In [1]: import numpy as np

In [2]: np.set_printoptions(precision=1, suppress=True, linewidth=140)

In [3]: E = np.load("a.npy")

In [4]: E
Out[4]: 
array([[ 3.6, -4.2,  3.3,  1.7, -1.1, -4.1,  4.3],
       [-3.8,  2.3,  3.5, -1.5, -1.5,  2.1, -1.7],
       [-1.9,  1.8, -1.2, -0.8, -0.4,  2. , -2.3],
       [ 0.3,  1.4, -5.5, -1.2,  2.1,  1.7, -2. ],
       [ 4.2, -2.1, -2.9,  0.4,  1.9, -2. ,  1.6]])

In [5]: rng = np.random.default_rng(283816)

In [6]: B = E + rng.integers(-2, 3, (5, 2)) @ rng.integers(-2, 3, (2, 7))

In [7]: B
Out[7]: 
array([[ 11.6,  -4.2,   3.3,   1.7,   2.9,  -2.1,   2.3],
       [ -1.8,   2.3,   9.5,  -1.5,  -3.5,   1.1,   2.3],
       [  2.1,   1.8,  -5.2,  -0.8,   3.6,   4. ,  -6.3],
       [  2.3,   1.4,   0.5,  -1.2,   0.1,   0.7,   2. ],
       [  4.2,  -2.1, -10.9,   0.4,   5.9,   0. ,  -4.4]])

In [8]: np.abs(B - E).sum(axis=1)
Out[8]: array([16., 15., 18., 15., 20.])

In [9]: np.round(np.linalg.svd(B - E, compute_uv=False), 1) + 0
Out[9]: array([17.1, 10.3,  0. ,  0. ,  0. ])

In [10]: T = np.stack([B, -2 * B, B[::-1]])

In [11]: np.linalg.matrix_rank(T)
Out[11]: array([5, 5, 5])

In [12]: np.einsum("bij,cij->bc", T, T)
Out[12]: 
array([[  616.5, -1233. ,   183.8],
       [-1233. ,  2465.9,  -367.5],
       [  183.8,  -367.5,   616.5]])

In [13]: (T @ B.T).shape
Out[13]: (3, 5, 5)

In [14]: u, g = E[0], E[2]

In [15]: round(u @ g, 1)
Out[15]: np.float64(-37.4)

In [16]: p = (u @ g) / (u @ u) * u

In [17]: round(float(np.linalg.norm(u + g) ** 2 + np.linalg.norm(u - g) ** 2), 1)
Out[17]: 198.5

In [18]: np.round(g - p, 1) + 0
Out[18]: array([-0.2, -0.1,  0.3,  0. , -0.9,  0.1, -0.3])

In [19]: u = np.array([-8, 3, -5])

In [20]: np.convolve(E[1], u)
Out[20]: array([ 30.4, -29.8,  -2.1,  11. , -10. , -13.8,  27.4, -15.6,   8.5])

In [21]: np.polyval(u, E[1])
Out[21]: array([-131.9,  -40.4,  -92.5,  -27.5,  -27.5,  -34. ,  -33.2])

In [22]: np.correlate(E[1], E[3], "full")
Out[22]: array([  7.6, -11.1, -11.1,  18.3,  25.9, -32.1, -11.6,  17.2,   1.1, -12.1,  11.8,  -1.8,  -0.5])

In [23]: x0 = np.array([3, 3, 2, 1, 3, 3, 2])

In [24]: a = np.maximum(E @ x0, 0)

In [25]: E * (a > 1e-9)[:, None]
Out[25]: 
array([[ 0. , -0. ,  0. ,  0. , -0. , -0. ,  0. ],
       [-0. ,  0. ,  0. , -0. , -0. ,  0. , -0. ],
       [-0. ,  0. , -0. , -0. , -0. ,  0. , -0. ],
       [ 0.3,  1.4, -5.5, -1.2,  2.1,  1.7, -2. ],
       [ 4.2, -2.1, -2.9,  0.4,  1.9, -2. ,  1.6]])

In [26]: np.tanh(E @ x0)
Out[26]: array([-0.5, -0.5, -1. ,  0.3,  1. ])
